% python3 -q
>>> import numpy as np
>>> np.set_printoptions(suppress=True, linewidth=100)
>>> arr = np.load("dump.npy")
>>> print(arr)
[[ 0.42  3.85 -1.5  -0.61]
 [ 0.12  5.82 -2.92 -1.85]
 [-0.02 -4.89  2.34  1.93]
 [ 0.94  2.01 -1.26  1.07]]
>>> f = np.array([7, 4, 5])
>>> print(np.round(np.correlate(arr[1], arr[3], "full"), 2))
[  0.13   6.08 -10.22  13.51   1.93  -6.46  -1.74]
>>> print(np.round(np.convolve(arr[1], f), 2))
[  0.84  41.22   3.44   4.47 -22.    -9.25]
>>> Y = np.array([[8, 6, 7], [1, 7, 7]])
>>> C = np.kron(Y, arr)
>>> print(np.linalg.matrix_rank(C))
8
>>> print(C.shape)
(8, 12)
>>> Y = arr / np.sqrt((arr ** 2).mean(axis=1, keepdims=True))
>>> print(Y[3].round(2))
[ 0.68  1.45 -0.91  0.77]
>>> print(np.linalg.matrix_rank(arr - arr.mean(axis=1, keepdims=True)))
3
>>> print(round(np.linalg.det(arr[::-1]), 2))
0.6
>>> print(np.round(np.linalg.det(arr.T), 2))
0.6
>>> print(np.round(np.linalg.eigvals(arr), 2))
[ 7.08+0.j    2.6 +0.j   -0.01+0.18j -0.01-0.18j]
>>> print(np.kron(np.eye(2, dtype=int), arr))
[[ 0.42  3.85 -1.5  -0.61  0.    0.   -0.   -0.  ]
 [ 0.12  5.82 -2.92 -1.85  0.    0.   -0.   -0.  ]
 [-0.02 -4.89  2.34  1.93 -0.   -0.    0.    0.  ]
 [ 0.94  2.01 -1.26  1.07  0.    0.   -0.    0.  ]
 [ 0.    0.   -0.   -0.    0.42  3.85 -1.5  -0.61]
 [ 0.    0.   -0.   -0.    0.12  5.82 -2.92 -1.85]
 [-0.   -0.    0.    0.   -0.02 -4.89  2.34  1.93]
 [ 0.    0.   -0.    0.    0.94  2.01 -1.26  1.07]]
>>> print(np.round(np.linalg.eigvals(arr).sum().real, 2))
9.65
>>> print(np.round(np.poly(arr), 2))
[ 1.   -9.65 18.18  0.18  0.6 ]
>>> E = np.array([[0, 1, 0, 1, -1, 3, -1],
...     [-2, 0, 2, -1, 0, 0, -1],
...     [1, 0, 2, -2, -3, 1, 3],
...     [2, -2, 0, 0, -1, 0, 3],
...     [-1, -3, -3, 1, 3, -1, 3],
...     [3, -1, -2, 2, -3, 0, 1],
...     [3, -2, 1, 3, 3, -2, 1]])
>>> print(E)
[[ 0  1  0  1 -1  3 -1]
 [-2  0  2 -1  0  0 -1]
 [ 1  0  2 -2 -3  1  3]
 [ 2 -2  0  0 -1  0  3]
 [-1 -3 -3  1  3 -1  3]
 [ 3 -1 -2  2 -3  0  1]
 [ 3 -2  1  3  3 -2  1]]
>>> f, g = E[6], E[2]
>>> print(f @ g)
-9
>>> print(f @ f)
37
>>> pr = (f @ g) / (f @ f) * f
>>> print(np.round(g - pr, 2))
[ 1.73 -0.49  2.24 -1.27 -2.27  0.51  3.24]
